>>> import numpy as np
>>> import numpy.linalg as la
>>> np.set_printoptions(suppress=True, linewidth=120)
>>> F = np.load("mat.npy")
>>> print(F)
[[-1. -2.]
 [-2. -1.]]
>>> # equal to its transpose
>>> ev, vecs = la.eig(F)
>>> print(np.round(np.sort(la.eigvals(la.inv(F))), 3))
[-0.333  1.   ]
>>> print(np.round(F @ vecs[:, 0] - ev[0] * vecs[:, 0], 3) + 0)
[0. 0.]
>>> print(np.round(np.sort(la.eigvals(F.T)), 3))
[-3.  1.]
>>> print(round(np.abs(la.eigvals(F)).max(), 3))
3.0
>>> print((F + F.T) / 2)
[[-1. -2.]
 [-2. -1.]]
>>> print(np.allclose(F @ F.T, F.T @ F))
True
>>> print(np.round(np.sort(np.abs(la.eigvals(F))), 3))
[1. 3.]
>>> Y = F[0, 0] * F[1:] - np.outer(F[1:, 0], F[0])
>>> print(Y)
[[ 0. -3.]]
>>> print(la.matrix_rank(Y), la.matrix_rank(F))
1 2
>>> print(F[:, 0] / F[0, 0])
[1. 2.]
>>> print(np.flatnonzero(~Y.round(6).any(axis=1)))
[]
>>> G = F.T @ F
>>> print(np.allclose(G, G.T))
True
>>> print(np.round(la.svd(F, compute_uv=False) ** 2, 3))
[9. 1.]
>>> print(round(float(la.det(F[::-1])), 3))
3.0
>>> print(np.round(la.eigvals(F), 3))
[ 1. -3.]
>>> print(round(float(la.eigvals(F).sum().real), 3))
-2.0
>>> print(np.kron(np.eye(2, dtype=int), F))
[[-1. -2. -0. -0.]
 [-2. -1. -0. -0.]
 [-0. -0. -1. -2.]
 [-0. -0. -2. -1.]]
>>> X = np.array([[-5, 0, 0, 0], [-3, 2, 0, 0], [-2, 4, 1, 0], [3, 3, 3, 1]])
>>> print(X)
[[-5  0  0  0]
 [-3  2  0  0]
 [-2  4  1  0]
 [ 3  3  3  1]]
>>> # triangular, det is the product of the diagonal
>>> ev, vecs = la.eig(X)
>>> print(np.round(np.sort(la.eigvals(X @ X)), 3))
[ 1.  1.  4. 25.]
>>> print(X @ vecs[:, 0] - ev[0] * vecs[:, 0])
[0. 0. 0. 0.]
>>> print(ev)
[ 1.  1.  2. -5.]
>>> q = X.astype(float).copy()
>>> for j in range(4):
...     q[:, j] -= q[:, :j] @ (q[:, :j].T @ q[:, j])
...     q[:, j] /= la.norm(q[:, j])
... 
>>> print(np.round(q.T @ q, 3) + 0)
[[1. 0. 0. 0.]
 [0. 1. 0. 0.]
 [0. 0. 1. 0.]
 [0. 0. 0. 1.]]
>>> J = np.load("run15.npy")
>>> print(J)
[[-3.  0.]
 [ 0.  3.]]
>>> ev, vecs = la.eigh(J)
>>> x0 = np.array([0, -1])
>>> print(vecs * np.abs(ev) @ vecs.T)
[[3. 0.]
 [0. 3.]]
>>> print(np.round(la.eigvalsh(J[1:, 1:]), 3))
[3.]
>>> print(x0 @ J @ x0)
3.0
>>> print((np.sign(vecs[:, -1].round(6)) == np.sign(vecs[0, -1].round(6))).astype(int))
[1 0]
>>> ev, vecs = la.eigh(J)
>>> print(vecs @ np.diag(ev) @ vecs.T)
[[-3.  0.]
 [ 0.  3.]]
>>> print(ev)
[-3.  3.]
>>> print(np.round(la.eigvalsh(J @ J), 3))
[9. 9.]
>>> print(np.abs(vecs[:, -1]))
[0. 1.]
>>> print(np.unique(ev.round(6) + 0, return_counts=True)[1])
[1 1]
>>> K = np.loadtxt("test15.csv", delimiter=",")
>>> print(K)
[[-0.686 -0.793 -0.537]
 [ 0.139  0.178  0.1  ]
 [ 0.782  0.874  0.635]
 [-0.273 -0.345 -0.197]
 [-0.07  -0.09  -0.05 ]
 [-0.273 -0.345 -0.197]
 [ 0.207  0.264  0.149]
 [ 0.139  0.178  0.1  ]
 [-0.558 -0.67  -0.422]
 [ 0.831  0.91   0.691]
 [-0.721 -0.824 -0.572]
 [-0.07  -0.09  -0.05 ]
 [-0.721 -0.824 -0.572]
 [-0.139 -0.178 -0.1  ]
 [ 0.     0.     0.   ]
 [ 0.686  0.793  0.537]
 [-0.207 -0.264 -0.149]
 [ 0.     0.     0.   ]
 [-0.508 -0.617 -0.38 ]
 [ 0.721  0.824  0.572]
 [-0.07  -0.09  -0.05 ]
 [-0.647 -0.757 -0.501]
 [-0.207 -0.264 -0.149]
 [ 0.782  0.874  0.635]
 [ 0.558  0.67   0.422]
 [-0.139 -0.178 -0.1  ]]
>>> # row 5 repeats row 3
>>> C = K[[8, 20]].astype(float)
>>> for _ in range(7):
...     z = la.norm(K[:, None] - C, axis=-1).argmin(axis=1)
...     C = np.array([K[z == j].mean(axis=0) for j in range(2)])
... 
>>> print(z)
[0 1 1 0 0 0 1 1 0 1 0 0 0 0 0 1 0 0 0 1 0 0 0 1 1 0]
>>> print(np.abs(C[1] - C[0]).argmax())
1
>>> print(np.round(C[1] - C[0], 3))
[0.849 0.991 0.664]
>>> print(C.round(3))
[[-0.311 -0.372 -0.237]
 [ 0.538  0.618  0.427]]
>>> Ac = (K - K.mean(axis=0)) / K.std(axis=0)
>>> print(np.round(Ac.std(axis=0), 3))
[1. 1. 1.]
>>> coef = la.lstsq(np.delete(Ac, 2, axis=1), Ac[:, 2])[0]
>>> print(np.round(1 - np.var(Ac[:, 2] - np.delete(Ac, 2, axis=1) @ coef), 3))
1.0
>>> print(np.abs(coef).argmax())
0
>>> def softmax(z):
...     e = np.exp(z - z.max(axis=-1, keepdims=True))
...     return e / e.sum(axis=-1, keepdims=True)
... 
>>> print(np.round(softmax(10 * K[22]), 3))
[0.298 0.169 0.533]
>>> print(np.round(softmax(K).sum(axis=1), 3))
[1. 1. 1. 1. 1. 1. 1. 1. 1. 1. 1. 1. 1. 1. 1. 1. 1. 1. 1. 1. 1. 1. 1. 1. 1. 1.]
>>> att = K @ K.T / np.sqrt(3)
>>> print(softmax(att).round(6).argmax(axis=1))
[10  9  9 10 10 10  9  9 10  9 10 10 10 10  0  9 10  0 10  9 10 10 10  9  9 10]
>>> print(np.poly(J))
[ 1.  0. -9.]
>>> print(round(float(la.det(J[::-1])), 3))
9.0
>>> print(np.round(la.det(J.T), 3))
-9.0
>>> print(round(la.det(2 * J), 3), round(float(la.det(J)), 3))
-36.0 -9.0
>>> data = np.load("case3.npy")
>>> print(data)
[[-2 -2  0]
 [ 3  2  2]
 [ 0 -2  0]]
>>> x0 = np.array([2, 2, 2])
>>> target = data @ x0
>>> print(target)
[-8 14 -4]
>>> print(np.round(la.solve(data, target), 3))
[2. 2. 2.]
>>> q = data.astype(float).copy()
>>> for j in range(3):
...     q[:, j] -= q[:, :j] @ (q[:, :j].T @ q[:, j])
...     q[:, j] /= la.norm(q[:, j])
... 
>>> print(q.round(3))
[[-0.555 -0.222  0.802]
 [ 0.832 -0.148  0.535]
 [ 0.    -0.964 -0.267]]
>>> u = np.array([-2, 3, 0])
>>> Y = data + np.outer(u, np.eye(3)[1])
>>> print(la.matrix_rank(la.inv(Y) - la.inv(data), tol=1e-8))
1
>>> P = np.triu(np.array([[0, 2, 1], [1, 2, -2], [1, -2, 1]]), 1) + np.eye(3)
>>> Y = P @ data @ la.inv(P)
>>> print(round(float(la.det(Y)), 3))
-8.0
>>> print(Y)
[[  4.  -8. -16.]
 [  3.   0.  -1.]
 [  0.  -2.  -4.]]
>>> print(np.trace(Y), np.trace(data))
0.0 0
>>> print(P @ data - data @ P)
[[ 6.  6.  2.]
 [ 0. -2.  1.]
 [ 0.  0. -4.]]
>>> th = np.radians(36)
>>> Rm = np.eye(3)
>>> Rm[0, 0] = Rm[2, 2] = np.cos(th)
>>> Rm[0, 2], Rm[2, 0] = -np.sin(th), np.sin(th)
>>> print(Rm.round(3))
[[ 0.809  0.    -0.588]
 [ 0.     1.     0.   ]
 [ 0.588  0.     0.809]]
>>> Y = data @ Rm.T
>>> print(round(la.det(Rm), 3), round(float(np.trace(Rm)), 3))
1.0 2.618
>>> print(np.allclose(la.norm(data, axis=1), la.norm(Y, axis=1)))
True
>>> print(np.allclose(data @ data.T, Y @ Y.T))
True
>>> print(np.round(la.svd(data, compute_uv=False), 3), np.round(la.svd(Y, compute_uv=False), 3))
[4.993 1.813 0.884] [4.993 1.813 0.884]
>>> print(Y.round(3))
[[-1.618 -2.    -1.176]
 [ 1.251  2.     3.381]
 [ 0.    -2.     0.   ]]
>>> E = np.loadtxt("a.csv", delimiter=",")
>>> print(E)
[[0.667 0.    0.    0.333]
 [0.    1.    0.    0.   ]
 [0.25  0.    0.5   0.25 ]
 [0.    0.5   0.    0.5  ]]
>>> rng = np.random.default_rng(465)
>>> z = rng.permutation(4)
>>> Y = E[:, z] * rng.choice([-1, 1], 4)
>>> print(Y)
[[-0.667 -0.     0.333 -0.   ]
 [-0.    -1.     0.    -0.   ]
 [-0.25  -0.     0.25  -0.5  ]
 [-0.    -0.5    0.5   -0.   ]]
>>> U, _, vt = la.svd(E.T @ Y)
>>> print(z)
[0 1 3 2]
>>> print(np.round(la.lstsq(E, Y)[0], 3) + 0)
[[-1.  0.  0.  0.]
 [ 0. -1.  0.  0.]
 [ 0.  0.  0. -1.]
 [ 0.  0.  1.  0.]]
>>> print(np.allclose(E, E.T))
False
>>> print(np.trace(E))
2.667
>>> assert E == E.T
Traceback (most recent call last):
  File "<python-input-113>", line 1, in <module>
    assert E == E.T
           ^^^^^^^^
ValueError: The truth value of an array with more than one element is ambiguous. Use a.any() or a.all()
>>> print(np.round(np.sort(np.abs(la.eigvals(E))), 3))
[0.5   0.5   0.667 1.   ]
>>> print(np.round(la.matrix_power(E, 4), 3))
[[0.198 0.532 0.    0.27 ]
 [0.    1.    0.    0.   ]
 [0.203 0.455 0.062 0.28 ]
 [0.    0.938 0.    0.062]]
>>> print(np.round((E + E.T) / 2, 3))
[[0.667 0.    0.125 0.166]
 [0.    1.    0.    0.25 ]
 [0.125 0.    0.5   0.125]
 [0.166 0.25  0.125 0.5  ]]
>>> print(round(la.det(E), 3))
0.167
>>> print(np.allclose(E @ E.T, E.T @ E))
False
>>> q = E.astype(float).copy()
>>> for j in range(4):
...     q[:, j] -= q[:, :j] @ (q[:, :j].T @ q[:, j])
...     q[:, j] /= la.norm(q[:, j])
... 
>>> print(q.round(3) + 0)
[[ 0.936  0.    -0.351  0.   ]
 [ 0.     0.894  0.    -0.447]
 [ 0.351  0.     0.936  0.   ]
 [ 0.     0.447  0.     0.894]]
>>> P = np.triu(np.array([[-2, -3, 3, 3], [1, 0, -1, 0], [-3, 2, 0, -3], [1, -3, -2, -1]]), 1) + np.eye(4)
>>> Y = P @ E @ la.inv(P)
>>> print(round(la.det(Y), 3))
0.167
>>> print(np.round(P @ E - E @ P, 3))
[[ 0.75   0.501 -0.501  0.249]
 [-0.25   0.     0.5   -0.25 ]
 [ 0.    -0.75  -0.75  -0.75 ]
 [ 0.     0.     0.5    0.   ]]
>>> print(Y.round(3))
[[ 1.417  2.751  0.    -1.668]
 [-0.25   0.25   0.5    2.   ]
 [ 0.25  -0.75  -1.    -5.   ]
 [ 0.     0.5    0.5    2.   ]]
>>> print(np.trace(Y), np.trace(E))
2.667 2.667
>>> m1 = np.load("out0.npy")
>>> print(m1)
[[0 1 1]
 [1 0 0]
 [1 0 0]]
>>> print(np.allclose(m1[:-1].T @ la.lstsq(m1[:-1].T, m1[-1])[0], m1[-1]))
True
>>> print(la.lstsq(m1[:-1].T, m1[-1])[2])
2
>>> print(np.round(m1 @ la.pinv(m1) @ m1, 3) + 0)
[[0. 1. 1.]
 [1. 0. 0.]
 [1. 0. 0.]]
>>> blk = np.stack([E, 3 * E, E[::-1]])
>>> print(blk.shape)
(3, 4, 4)
>>> print(np.round(np.einsum("bij,cij->bc", blk, blk), 3))
[[ 2.431  7.292  0.333]
 [ 7.292 21.877  0.999]
 [ 0.333  0.999  2.431]]
>>> print(np.round(la.det(blk), 3))
[ 0.167 13.507  0.167]
>>> print(np.round(la.norm(blk, axis=(1, 2)), 3))
[1.559 4.677 1.559]
>>> print(la.matrix_rank(blk.reshape(3, -1)))
2
>>> ev, vecs = la.eigh(m1)
>>> x0 = np.array([2, 2, -3])
>>> print(np.round(vecs * np.maximum(ev, 0) @ vecs.T, 3))
[[0.707 0.5   0.5  ]
 [0.5   0.354 0.354]
 [0.5   0.354 0.354]]
>>> print(np.round(la.eigvalsh(m1[1:, 1:]), 3))
[0. 0.]
>>> print(np.round(vecs * np.abs(ev) @ vecs.T, 3) + 0)
[[1.414 0.    0.   ]
 [0.    0.707 0.707]
 [0.    0.707 0.707]]
>>> print((np.sign(vecs[:, -1].round(6)) == np.sign(vecs[0, -1].round(6))).astype(int))
[1 1 1]
>>> A = np.load("x.npy")
>>> print(A)
[[-4 -4 -2 -2]
 [-4 -6 -2 -3]
 [-6 -6  0  0]
 [-6 -9  0  0]]
>>> z = rng.permutation(4)
>>> print(z)
[3 2 0 1]
>>> Y = A[z][:, z]
>>> print(Y)
[[ 0  0 -6 -9]
 [ 0  0 -6 -6]
 [-2 -2 -4 -4]
 [-3 -2 -4 -6]]
>>> print(np.allclose(Y, A))
False
>>> ev, vecs = la.eig(A)
>>> print(np.round(A @ vecs[:, 0] - ev[0] * vecs[:, 0], 3) + 0)
[0. 0. 0. 0.]
>>> print(np.round(np.prod(ev), 3))
36.0
>>> print(ev.round(3))
[-13.685   4.562  -1.315   0.438]
>>> print(np.round(np.sort(la.eigvals(la.inv(A))), 3))
[-0.76  -0.073  0.219  2.281]
>>> blk = np.stack([A, -2 * A, A[::-1]])
>>> print((blk @ A.T).shape)
(3, 4, 4)
>>> print(blk.shape)
(3, 4, 4)
>>> print(round(la.det(A), 3))
36.0
>>> print(A @ A)
[[56 70 16 20]
 [70 91 20 26]
 [48 60 24 30]
 [60 78 30 39]]
>>> print((A - A.T) / 2)
[[ 0.  0.  2.  2.]
 [ 0.  0.  2.  3.]
 [-2. -2.  0.  0.]
 [-2. -3.  0.  0.]]
>>> Y = np.array([[4, -3], [4, -7]])
>>> C = np.kron(Y, A)
>>> print(C.shape)
(8, 8)
